% ipython --no-banner

In [1]: import numpy as np

In [2]: import numpy.linalg as la

In [3]: np.set_printoptions(precision=3, suppress=True, linewidth=160)

In [4]: F = np.diag(np.array([2, 5, 0, 4, 2, 5, 1, 3, 5, 1])) + -1 * np.eye(10, k=1) + -1 * np.eye(10, k=-1)

In [5]: print(F)
[[ 2. -1.  0.  0.  0.  0.  0.  0.  0.  0.]
 [-1.  5. -1.  0.  0.  0.  0.  0.  0.  0.]
 [ 0. -1.  0. -1.  0.  0.  0.  0.  0.  0.]
 [ 0.  0. -1.  4. -1.  0.  0.  0.  0.  0.]
 [ 0.  0.  0. -1.  2. -1.  0.  0.  0.  0.]
 [ 0.  0.  0.  0. -1.  5. -1.  0.  0.  0.]
 [ 0.  0.  0.  0.  0. -1.  1. -1.  0.  0.]
 [ 0.  0.  0.  0.  0.  0. -1.  3. -1.  0.]
 [ 0.  0.  0.  0.  0.  0.  0. -1.  5. -1.]
 [ 0.  0.  0.  0.  0.  0.  0.  0. -1.  1.]]

In [6]: print([round(float(la.det(F[:i, :i])), 2) + 0 for i in range(1, 11)])
[2.0, 9.0, -2.0, -17.0, -32.0, -143.0, -111.0, -190.0, -839.0, -649.0]

In [7]: print(round(la.eigvalsh(F).min(), 3))
-0.448

In [8]: B = F / la.norm(F, axis=1, keepdims=True)

In [9]: gram = B @ B.T

In [10]: print(np.argwhere(np.triu(np.abs(gram) > 0.95, 1)))
[]

In [11]: print((gram - 2 * np.eye(10)).round(6).argmax(axis=1))
[2 3 0 1 2 7 4 9 6 7]

In [12]: arr = np.loadtxt("m.csv", delimiter=",")

In [13]: print(arr)
[[0.5   0.    0.    0.    0.25  0.25  0.    0.    0.    0.    0.    0.    0.    0.   ]
 [0.167 0.333 0.167 0.    0.167 0.    0.    0.    0.    0.    0.167 0.    0.    0.   ]
 [0.25  0.    0.25  0.    0.    0.    0.    0.25  0.    0.    0.25  0.    0.    0.   ]
 [0.    0.    0.    0.5   0.    0.    0.    0.    0.    0.    0.    0.    0.5   0.   ]
 [0.    0.    0.    0.2   0.2   0.2   0.2   0.    0.    0.    0.    0.2   0.    0.   ]
 [0.    0.    0.143 0.143 0.    0.286 0.    0.    0.    0.143 0.143 0.    0.143 0.   ]
 [0.    0.    0.    0.    0.    0.    0.25  0.25  0.25  0.    0.    0.25  0.    0.   ]
 [0.    0.    0.167 0.    0.    0.    0.    0.333 0.167 0.    0.    0.167 0.167 0.   ]
 [0.    0.5   0.    0.    0.    0.    0.    0.    0.5   0.    0.    0.    0.    0.   ]
 [0.    0.    0.    0.    0.    0.25  0.    0.25  0.    0.25  0.    0.    0.    0.25 ]
 [0.    0.    0.    0.167 0.167 0.    0.167 0.    0.    0.167 0.167 0.    0.    0.167]
 [0.143 0.143 0.143 0.    0.    0.    0.143 0.143 0.    0.    0.    0.143 0.143 0.   ]
 [0.    0.143 0.143 0.143 0.    0.    0.    0.    0.143 0.    0.    0.143 0.286 0.   ]
 [0.    0.    0.25  0.    0.    0.    0.    0.25  0.    0.    0.    0.25  0.    0.25 ]]

In [14]: arr.reshape(14, 15)
---------------------------------------------------------------------------
ValueError                                Traceback (most recent call last)
Cell In[14], line 1
----> 1 arr.reshape(14, 15)

ValueError: cannot reshape array of size 196 into shape (14,15)

In [15]: T = arr.reshape(14, 2, -1)

In [16]: print(np.einsum("ihd,jhd->hij", T, T).shape)
(2, 14, 14)

In [17]: print(T.sum(axis=1))
[[0.5   0.    0.    0.    0.25  0.25  0.   ]
 [0.167 0.333 0.167 0.167 0.167 0.    0.   ]
 [0.5   0.    0.25  0.25  0.    0.    0.   ]
 [0.    0.    0.    0.5   0.    0.5   0.   ]
 [0.    0.    0.    0.2   0.4   0.2   0.2  ]
 [0.    0.    0.286 0.286 0.    0.429 0.   ]
 [0.25  0.25  0.    0.    0.25  0.    0.25 ]
 [0.333 0.167 0.167 0.    0.167 0.167 0.   ]
 [0.    1.    0.    0.    0.    0.    0.   ]
 [0.25  0.    0.25  0.    0.    0.25  0.25 ]
 [0.    0.    0.167 0.333 0.167 0.    0.333]
 [0.286 0.143 0.143 0.    0.143 0.143 0.143]
 [0.    0.286 0.143 0.143 0.143 0.286 0.   ]
 [0.25  0.    0.25  0.    0.25  0.    0.25 ]]

In [18]: print(np.einsum("ihd,ihd->ih", T, T))
[[0.375 0.   ]
 [0.194 0.028]
 [0.125 0.125]
 [0.25  0.25 ]
 [0.16  0.04 ]
 [0.122 0.061]
 [0.062 0.188]
 [0.028 0.194]
 [0.25  0.25 ]
 [0.062 0.188]
 [0.083 0.083]
 [0.082 0.061]
 [0.061 0.122]
 [0.062 0.188]]

In [19]: print(arr.sum(axis=1))
[1. 1. 1. 1. 1. 1. 1. 1. 1. 1. 1. 1. 1. 1.]

In [20]: print(arr @ np.ones(14))
[1. 1. 1. 1. 1. 1. 1. 1. 1. 1. 1. 1. 1. 1.]

In [21]: p = np.eye(14)[10]

In [22]: for _ in range(6):
    ...:     p = p @ arr
    ...:     print(p.round(3))
    ...: 
[0.    0.    0.    0.167 0.167 0.    0.167 0.    0.    0.167 0.167 0.    0.    0.167]
[0.    0.    0.042 0.144 0.061 0.075 0.103 0.125 0.042 0.069 0.028 0.117 0.083 0.111]
[0.027 0.049 0.098 0.112 0.017 0.051 0.059 0.14  0.079 0.033 0.026 0.115 0.144 0.05 ]
[0.063 0.093 0.113 0.091 0.023 0.033 0.039 0.123 0.098 0.02  0.044 0.091 0.144 0.025]
[0.088 0.114 0.109 0.083 0.043 0.035 0.035 0.103 0.1   0.017 0.056 0.075 0.125 0.019]
[0.101 0.116 0.101 0.082 0.059 0.045 0.037 0.09  0.094 0.019 0.06  0.068 0.11  0.018]

In [23]: q, vecs = la.qr(arr[:, :11])[0], la.qr(arr[:, 11:])[0]

In [24]: sigma = la.svd(q.T @ vecs, compute_uv=False)

In [25]: print(round(float(la.norm(q @ q.T - vecs @ vecs.T, 2)), 3))
1.0

In [26]: print(np.degrees(np.arccos(sigma.clip(0, 1))))
[ 2.047  6.467 32.795]

In [27]: vec = np.array([4, 3, -5, 3, -5, -1, -5, 2, -1, 5, -4, -4, 1, -2])

In [28]: y = arr @ vec

In [29]: print(y)
[ 0.5   -0.667 -0.75   2.    -2.4   -0.286 -2.    -0.833  1.     1.    -1.333 -0.571 -0.286 -2.25 ]

In [30]: print(np.round(la.solve(arr, arr[:, 13]), 3) + 0)
[0. 0. 0. 0. 0. 0. 0. 0. 0. 0. 0. 0. 0. 1.]

In [31]: print(la.solve(arr.T, arr[1]))
[ 0.  1.  0.  0.  0.  0.  0.  0. -0.  0.  0. -0.  0.  0.]

In [32]: print(la.solve(arr, 2 * y))
[  8.   6. -10.   6. -10.  -2. -10.   4.  -2.  10.  -8.  -8.   2.  -4.]

In [33]: W2 = 20 * np.array([[-2.9, 0.4, 1.4, 0.3, 0.1, -0.2, 0.8, 1.7, -0.4, 0.1, 2.5],
    ...:     [0.1, -1.9, 1.1, 1.8, 1.6, -0.4, 1.4, 0.1, -0.1, -0.8, -0.6],
    ...:     [0.0, -0.1, -0.8, 1.3, -0.7, 1.6, -0.8, -0.5, 1.0, -3.2, -0.2]])

In [34]: rng = np.random.default_rng(264190)

In [35]: z = rng.integers(0, 3, 40)

In [36]: K = W2[z] + rng.normal(size=(40, 11))

In [37]: print(K)
[[-59.429   7.046  26.647   5.025   2.854  -5.393  13.864  33.22   -7.488   2.116  50.32 ]
 [-57.118  10.098  26.45    6.065   3.505  -2.34   16.29   34.268  -8.3     0.382  49.337]
 [  1.92  -37.775  21.035  38.063  31.254  -8.443  26.956   0.577  -3.025 -17.981 -11.535]
 [  2.711 -37.18   21.494  35.368  33.407  -9.048  27.81    2.407  -1.336 -15.376 -13.01 ]
 [ -0.519  -0.74  -15.605  24.589 -14.033  30.767 -14.956 -10.032  20.693 -65.759  -4.263]
 [-57.658   8.324  29.223   6.738   3.287  -4.672  17.41   34.104  -9.375   1.132  50.216]
 [-58.044   7.859  27.045   7.063   2.288  -5.173  16.039  34.374  -7.092   2.434  49.902]
 [-57.502   7.047  26.698   6.883   1.768  -4.166  17.295  32.254  -7.068   1.471  51.005]
 [-57.543   8.797  28.175   7.845   1.755  -5.098  14.692  34.452  -7.857   0.831  49.795]
 [  1.018  -3.184 -15.459  24.587 -15.424  31.179 -15.235 -12.135  19.969 -63.839  -3.621]
 [ -1.344  -2.327 -16.758  25.889 -12.454  32.433 -15.941  -9.263  21.038 -63.134  -5.215]
 [ -0.682  -1.257 -15.339  26.242 -12.046  32.529 -16.664 -10.937  20.35  -63.429  -4.43 ]
 [-58.403   6.531  27.876   5.911   4.034  -2.757  16.61   33.844  -7.2     0.872  49.79 ]
 [  3.423 -37.773  23.248  36.087  31.403  -7.287  27.38    0.213  -2.046 -15.743 -11.708]
 [  0.807 -39.273  21.117  35.195  31.233  -5.843  29.527   1.588  -2.125 -16.358 -10.543]
 [  1.279  -4.134 -17.04   26.765 -12.889  31.495 -14.511 -10.057  20.057 -64.198  -3.012]
 [-59.279   7.611  27.23    7.513   1.755  -4.858  14.147  34.639  -8.44    2.243  48.53 ]
 [ -0.257  -1.754 -14.6    25.924 -14.728  32.044 -16.102 -10.169  20.015 -62.348  -5.445]
 [  1.636 -38.67   22.281  36.28   31.959  -7.404  27.619   0.628  -2.834 -16.152 -12.086]
 [ -0.671  -4.077 -14.282  25.78  -13.796  30.973 -16.138 -11.628  21.063 -62.103  -2.865]
 [  2.369 -39.249  23.409  36.734  30.968  -8.212  27.052   0.093  -2.035 -15.839 -13.314]
 [  1.031 -39.682  21.467  35.034  31.556  -8.041  27.84    1.05   -0.088 -16.374 -13.336]
 [  1.418  -2.559 -15.902  27.319 -12.649  32.799 -16.268  -9.134  21.026 -63.295  -3.746]
 [ -0.036 -38.519  22.477  37.252  31.69   -7.641  27.802   3.255  -1.405 -15.681 -11.922]
 [  1.266  -2.047 -15.287  26.329 -15.123  31.781 -16.102 -11.04   18.049 -63.902  -2.133]
 [  2.45  -38.225  20.743  36.843  31.543  -8.343  27.731   2.497  -1.072 -17.555 -12.578]
 [-60.844   7.531  25.232   6.644   0.526  -3.85   16.751  34.265  -8.554   3.079  49.065]
 [  3.626 -37.466  21.997  35.792  32.234  -8.189  28.116   2.797  -1.96  -16.625 -10.983]
 [-57.433   6.619  28.869   5.428   2.637  -3.147  12.705  34.106  -7.629   1.684  52.798]
 [  0.38   -1.534 -15.888  24.394 -12.905  31.187 -16.095  -9.647  22.741 -65.049  -3.836]
 [  1.226  -3.31  -19.087  26.356 -13.22   31.595 -14.703 -10.017  18.908 -64.23   -2.547]
 [-59.727   8.403  27.935   5.073   3.883  -2.996  15.546  31.973  -8.224   3.722  50.932]
 [-58.693   8.044  29.006   7.764   2.551  -4.557  16.237  33.328  -9.663   2.547  49.108]
 [-59.332   6.373  27.806   5.407   1.208  -4.137  17.219  34.38   -6.743   2.885  48.628]
 [  2.336 -38.504  22.757  36.71   30.145  -8.56   27.003   0.187  -0.376 -15.48  -12.823]
 [-59.361  10.743  30.755   6.572   3.199  -5.297  17.417  34.557  -9.637   2.632  50.393]
 [-58.974   8.905  28.474   5.626   4.041  -4.843  16.402  32.972  -6.329   1.159  50.621]
 [  2.895 -38.854  18.898  35.601  30.042  -6.03   26.371   1.357  -1.874 -16.226 -11.583]
 [  2.079 -38.315  21.024  36.087  30.927  -8.032  27.572   3.065  -1.513 -16.852 -12.091]
 [-56.326   7.055  28.494   6.914   2.33   -4.529  15.672  32.378  -8.724   1.728  49.958]]

In [38]: vec = np.array([0, -7, 1, -8, 1, -3, -4, -7, -6, -1, -5])

In [39]: h1 = np.maximum(K @ vec, 0)

In [40]: print(K.T @ h1)
[   604.038 -10815.222   6127.243  10117.026   8765.071  -2176.014   7685.243    265.813   -465.694  -4534.184  -3466.669]

In [41]: print(h1)
[ 0.     0.    19.475 19.723  0.     0.     0.     0.     0.     0.     0.     0.     0.    27.767 15.827  0.     0.     0.    35.619  0.    45.65  39.525
  0.     0.     0.     8.621  0.     5.979  0.     0.     0.     0.     0.     0.    26.958  0.     0.    24.601 10.204  0.   ]

In [42]: print(np.maximum(K @ (3 * vec), 0))
[  0.      0.     58.425  59.17    0.      0.      0.      0.      0.      0.      0.      0.      0.     83.301  47.48    0.      0.      0.    106.858
   0.    136.949 118.574   0.      0.      0.     25.862   0.     17.936   0.      0.      0.      0.      0.      0.     80.874   0.      0.     73.802
  30.611   0.   ]

In [43]: W2 = K[[19, 7]].astype(float)

In [44]: for _ in range(5):
    ...:     z = la.norm(K[:, None] - W2, axis=-1).argmin(axis=1)
    ...:     W2 = np.array([K[z == j].mean(axis=0) for j in range(2)])
    ...: 

In [45]: print(z)
[1 1 0 0 0 1 1 1 1 0 0 0 1 0 0 0 1 0 0 0 0 0 0 0 0 0 1 0 1 0 0 1 1 1 0 1 1 0 0 1]

In [46]: print(np.bincount(z))
[24 16]

In [47]: print(W2[1] - W2[0])
[-59.744  29.87   23.424 -25.063  -8.194 -14.56    8.141  37.626 -16.446  39.996  58.301]

In [48]: mat = np.load("out8.npy")

In [49]: print(mat)
[[3 7 0 0 9 0 9 0 1 0 5 0 0 0]
 [1 6 0 0 9 0 7 0 9 0 7 0 0 0]
 [0 0 0 6 0 5 0 6 0 0 0 1 9 6]
 [0 0 8 8 0 5 0 7 0 3 0 7 4 7]
 [7 8 0 0 0 0 1 0 1 0 6 0 0 0]
 [0 0 9 1 0 8 0 4 0 2 0 2 8 6]
 [8 5 0 0 3 0 4 0 3 0 9 0 0 0]
 [0 0 4 3 0 9 0 5 0 0 0 3 4 5]
 [8 1 0 0 9 0 5 0 3 0 0 0 0 0]
 [0 0 4 6 0 1 0 4 0 7 0 0 5 6]
 [0 2 0 0 4 0 5 0 2 0 6 0 0 0]
 [0 0 0 3 0 0 0 3 0 5 0 9 1 9]
 [0 0 6 3 0 0 0 7 0 1 0 4 0 2]
 [0 0 6 5 0 1 0 2 0 0 0 3 7 2]]

In [50]: print(np.allclose(mat, mat.T))
False

In [51]: print(np.sort(np.abs(la.eigvals(mat))))
[ 0.227  1.431  1.963  4.502  5.422  5.767  5.767  6.381  6.381  8.563  8.565 10.292 28.501 33.02 ]

In [52]: B = la.inv(mat)

In [53]: print(np.allclose(B, mat.T))
False

In [54]: print(np.round(la.det(mat) * la.det(B), 3))
1.0
